% ipython --no-banner

In [1]: import numpy as np

In [2]: import numpy.linalg as la

In [3]: np.set_printoptions(precision=3, suppress=True, linewidth=100)

In [4]: cent = np.sign(np.array([[2, 0, -2, 3], [-2, 1, -3, -3], [0, 3, -3, 3], [1, -1, 3, 1]]))

In [5]: M2 = (np.tril(cent, -1) + np.eye(4)) @ (np.triu(cent, 1) + np.eye(4))

In [6]: evals = np.array([0, 1, 3, 1])

In [7]: feats = np.rint(M2 * evals @ la.inv(M2)) + 0

In [8]: feats
Out[8]: 
array([[ 7., 11., -7.,  4.],
       [-2., -4.,  3., -2.],
       [ 0.,  0.,  1.,  0.],
       [-2., -1.,  1.,  1.]])

In [9]: # rank 3

In [10]: feats.reshape(-1, 2)
Out[10]: 
array([[ 7., 11.],
       [-7.,  4.],
       [-2., -4.],
       [ 3., -2.],
       [ 0.,  0.],
       [ 1.,  0.],
       [-2., -1.],
       [ 1.,  1.]])

In [11]: feats.ravel(order="F")
Out[11]: array([ 7., -2.,  0., -2., 11., -4.,  0., -1., -7.,  3.,  1.,  1.,  4., -2.,  0.,  1.])

In [12]: t3 = feats.reshape(4, 2, -1)

In [13]: np.einsum("ihd,ihd->ih", t3, t3)
Out[13]: 
array([[170.,  65.],
       [ 20.,  13.],
       [  0.,   1.],
       [  5.,   2.]])

In [14]: print(t3.sum(axis=1))
[[ 0. 15.]
 [ 1. -6.]
 [ 1.  0.]
 [-1.  0.]]

In [15]: t3[:, 0]
Out[15]: 
array([[ 7., 11.],
       [-2., -4.],
       [ 0.,  0.],
       [-2., -1.]])

In [16]: t3.shape
Out[16]: (4, 2, 2)
